In [1]: import numpy as np

In [2]: import numpy.linalg as la

In [3]: np.set_printoptions(precision=2, suppress=True, linewidth=160, sign=" ")

In [4]: M = np.load("mat.npy")

In [5]: print(M)
[[ 0  1  0  0]
 [ 1  0  1  0]
 [ 0  1  0  1]
 [ 0  0  1  0]]

In [6]: w1 = np.array([[8, -2], [0, -7], [2, -1], [-2, -1]])

In [7]: c = np.array([2, 1])

In [8]: act = np.maximum(M @ w1 + c, 0)

In [9]: print((act > 0).astype(int))
[[ 1  0]
 [ 1  0]
 [ 0  0]
 [ 1  0]]

In [10]: print(la.matrix_rank(act))
1

In [11]: print(act)
[[  2   0]
 [ 12   0]
 [  0   0]
 [  4   0]]

In [12]: print((act > 0).mean(axis=0))
[ 0.75  0.  ]

In [13]: W2 = np.array([[1, 3, -2], [0, 3, 2]])

In [14]: print(act @ W2)
[[  2   6  -4]
 [ 12  36 -24]
 [  0   0   0]
 [  4  12  -8]]

In [15]: print(w1 @ W2)
[[  8  18 -20]
 [  0 -21 -14]
 [  2   3  -6]
 [ -2  -9   2]]

In [16]: w, V = la.eigh(M)

In [17]: print(np.round(V.T @ M @ V, 2) + 0)
[[-1.62  0.    0.    0.  ]
 [ 0.   -0.62  0.    0.  ]
 [ 0.    0.    0.62  0.  ]
 [ 0.    0.    0.    1.62]]

In [18]: print(np.round(V.T @ V, 2) + 0)
[[ 1.  0.  0.  0.]
 [ 0.  1.  0.  0.]
 [ 0.  0.  1.  0.]
 [ 0.  0.  0.  1.]]

In [19]: print(la.svd(M, compute_uv=False))
[ 1.62  1.62  0.62  0.62]

In [20]: print(np.abs(V[:, -1]))
[ 0.37  0.6   0.6   0.37]

In [21]: F = np.loadtxt("block5.csv", delimiter=",")

In [22]: print(F)
[[  2.   7.  -9.  -6.  -8.   4.   1.   6.]
 [  1.  -4.  -4.   1.   2.  -5.  -4.  -1.]
 [ -2.  -4.  -4.  -1.  -4.   4.   4.   3.]
 [  3.   8.  -8.   0.  -3.  -4.  -7.   4.]
 [-16.   9. -11.   7. -11.  -6.  -2.   6.]
 [  1.  -4.  -4.   1.   2.  -5.  -4.  -1.]
 [ -5.   5.  -1.   3.  -5.   4.   0.   5.]
 [-13.  10.  -3.   6.  -8.  -5.  -1.   3.]
 [ -3.   6.  -9.   0. -13.   9.   2.  12.]
 [ -2.  -4.  -4.  -1.  -4.   4.   4.   3.]
 [  1.  -4.  -4.   1.   2.  -5.  -4.  -1.]
 [ -5.   5.  -1.   3.  -5.   4.   0.   5.]
 [ -5.   3.   3.   3.   1.  -5.  -1.  -2.]
 [ -2.   9.   3.   0.  -1.   7.  -1.   4.]
 [  5.   1.  -8.  -1.  -2.  -4.  -6.   3.]
 [ -3.   2.  -5.   0.  -4.  -4.   0.   0.]
 [ -2.   9.   3.   0.  -1.   7.  -1.   4.]
 [ -3.   2.  -5.   0.  -4.  -4.   0.   0.]
 [  4.   5.  -4.  -2.  -4.   1.  -2.   4.]
 [  5.   1.  -8.  -1.  -2.  -4.  -6.   3.]
 [ -7.   7.  -6.  -1.  -9.   7.   3.   7.]
 [  3.   8.  -8.   0.  -3.  -4.  -7.   4.]
 [  0.  12. -10.  -1.  -7.  -1.  -7.   7.]
 [  2.   7.   0.  -1.   5.  -2.  -6.  -1.]
 [  1.   2.  -5.  -2.   2.  -6.  -5.  -2.]
 [ -2.   2.  -5.  -4.  -4.   3.   3.   2.]]

In [23]: rng = np.random.default_rng(3028)

In [24]: out = M + rng.integers(-2, 3, (4, 2)) @ rng.integers(-2, 3, (2, 4))

In [25]: print(out)
[[-4 -1  5  4]
 [ 5  8 -1 -4]
 [-2  1  3  3]
 [ 4  8 -1 -4]]

In [26]: print(out - M)
[[-4 -2  5  4]
 [ 4  8 -2 -4]
 [-2  0  3  2]
 [ 4  8 -2 -4]]

In [27]: print(np.round(la.svd(out - M, compute_uv=False), 2) + 0)
[ 15.67   5.7    0.     0.  ]

In [28]: print(la.matrix_rank(out - M, tol=1e-8))
2

In [29]: print(np.abs(out - M).sum(axis=1))
[ 15  18   7  18]

In [30]: q, V = la.qr(out[:, :2])[0], la.qr(out[:, 2:])[0]

In [31]: s = la.svd(q.T @ V, compute_uv=False)

In [32]: print((s > 0.9).sum())
2

In [33]: print(np.degrees(np.arccos(s.clip(0, 1))))
[  7.73  16.35]

In [34]: print(s)
[ 0.99  0.96]

In [35]: m1 = np.array([[-1, -3, -2, 2, 0, 0, 3],
    ...:     [-3, 1, -1, 0, 0, -1, -1],
    ...:     [2, 1, -2, -3, -1, 1, 2],
    ...:     [2, -1, 1, 2, -2, -1, 1],
    ...:     [3, 1, 0, 1, 0, 0, 1],
    ...:     [3, 0, -1, -1, 3, 3, -2],
    ...:     [-1, -1, -1, 0, 1, -3, -1]])

In [36]: print(m1)
[[-1 -3 -2  2  0  0  3]
 [-3  1 -1  0  0 -1 -1]
 [ 2  1 -2 -3 -1  1  2]
 [ 2 -1  1  2 -2 -1  1]
 [ 3  1  0  1  0  0  1]
 [ 3  0 -1 -1  3  3 -2]
 [-1 -1 -1  0  1 -3 -1]]

In [37]: f, v = m1[4], m1[6]

In [38]: print(f @ f)
12

In [39]: print(f @ v)
-5

In [40]: pr = (f @ v) / (f @ f) * f

In [41]: print(np.outer(f, v))
[[-3 -3 -3  0  3 -9 -3]
 [-1 -1 -1  0  1 -3 -1]
 [ 0  0  0  0  0  0  0]
 [-1 -1 -1  0  1 -3 -1]
 [ 0  0  0  0  0  0  0]
 [ 0  0  0  0  0  0  0]
 [-1 -1 -1  0  1 -3 -1]]

In [42]: print(round(float((v - pr) @ f), 2))
0.0

In [43]: X = np.loadtxt("a.csv", delimiter=",")

In [44]: print(X)
[[ 1. -3.  1. -2. -4. -5. -2.  3.]
 [ 0. -5.  3. -1. -3. -3.  2. -5.]
 [ 0.  0. -4.  3. -1.  4.  3.  3.]
 [ 0.  0.  0. -5. -5.  2. -4.  4.]
 [ 0.  0.  0.  0.  5.  4.  5. -5.]
 [ 0.  0.  0.  0.  0. -1.  0.  2.]
 [ 0.  0.  0.  0.  0.  0.  3.  0.]
 [ 0.  0.  0.  0.  0.  0.  0.  3.]]

In [45]: f = np.array([5, -1])

In [46]: print(np.cross(X[3, :3], X[2, :3]))
[-0.  0.  0.]

In [47]: print(np.correlate(X[3], X[2], "full"))
[  0.   0.   0. -15. -30. -29. -21.  -2.  -1.  46. -24.  28. -16.   0.   0.]

In [48]: print(np.polyval(f, X[3]))
[ -1.  -1.  -1. -26. -26.   9. -21.  19.]

In [49]: print(np.trace(X))
-3.0

In [50]: print(np.allclose(X @ X.T, X.T @ X))
False

In [51]: assert X == X.T
Traceback (most recent call last):
  Cell In[51], line 1
    assert X == X.T
ValueError: The truth value of an array with more than one element is ambiguous. Use a.any() or a.all()


In [52]: print(np.sort(np.abs(la.eigvals(X))))
[ 1.  1.  3.  3.  4.  5.  5.  5.]

In [53]: print(round(la.det(X), 2))
4500.0

In [54]: print(np.round(np.abs(la.eigvals(X)).max(), 2))
5.0

In [55]: print(la.matrix_power(X, 4))
[[    1.   312.  -528.   916.    60.  -150.  -540.   802.]
 [    0.   625. -1107.  1679.   532.   326.    93.   621.]
 [    0.     0.   256. -1107.  -656.   302.  -681.   423.]
 [    0.     0.     0.   625.     0.  -832.  -578.   586.]
 [    0.     0.     0.     0.   625.   416.  1360. -1024.]
 [    0.     0.     0.     0.     0.     1.     0.    40.]
 [    0.     0.     0.     0.     0.     0.    81.     0.]
 [    0.     0.     0.     0.     0.     0.     0.    81.]]

In [56]: print((X - X.T) / 2)
[[ 0.  -1.5  0.5 -1.  -2.  -2.5 -1.   1.5]
 [ 1.5  0.   1.5 -0.5 -1.5 -1.5  1.  -2.5]
 [-0.5 -1.5  0.   1.5 -0.5  2.   1.5  1.5]
 [ 1.   0.5 -1.5  0.  -2.5  1.  -2.   2. ]
 [ 2.   1.5  0.5  2.5  0.   2.   2.5 -2.5]
 [ 2.5  1.5 -2.  -1.  -2.   0.   0.   1. ]
 [ 1.  -1.  -1.5  2.  -2.5  0.   0.   0. ]
 [-1.5  2.5 -1.5 -2.   2.5 -1.   0.   0. ]]

In [57]: print(X @ X)
[[  1.  12. -12.  14.  -6.  -7. -23.  32.]
 [  0.  25. -27.  19.   2.  16.  -6.  24.]
 [  0.   0.  16. -27. -16. -18. -20.  22.]
 [  0.   0.   0.  25.   0. -32. -17.  21.]
 [  0.   0.   0.   0.  25.  16.  40. -32.]
 [  0.   0.   0.   0.   0.   1.   0.   4.]
 [  0.   0.   0.   0.   0.   0.   9.   0.]
 [  0.   0.   0.   0.   0.   0.   0.   9.]]

In [58]: print((X + X.T) / 2)
[[ 1.  -1.5  0.5 -1.  -2.  -2.5 -1.   1.5]
 [-1.5 -5.   1.5 -0.5 -1.5 -1.5  1.  -2.5]
 [ 0.5  1.5 -4.   1.5 -0.5  2.   1.5  1.5]
 [-1.  -0.5  1.5 -5.  -2.5  1.  -2.   2. ]
 [-2.  -1.5 -0.5 -2.5  5.   2.   2.5 -2.5]
 [-2.5 -1.5  2.   1.   2.  -1.   0.   1. ]
 [-1.   1.   1.5 -2.   2.5  0.   3.   0. ]
 [ 1.5 -2.5  1.5  2.  -2.5  1.   0.   3. ]]
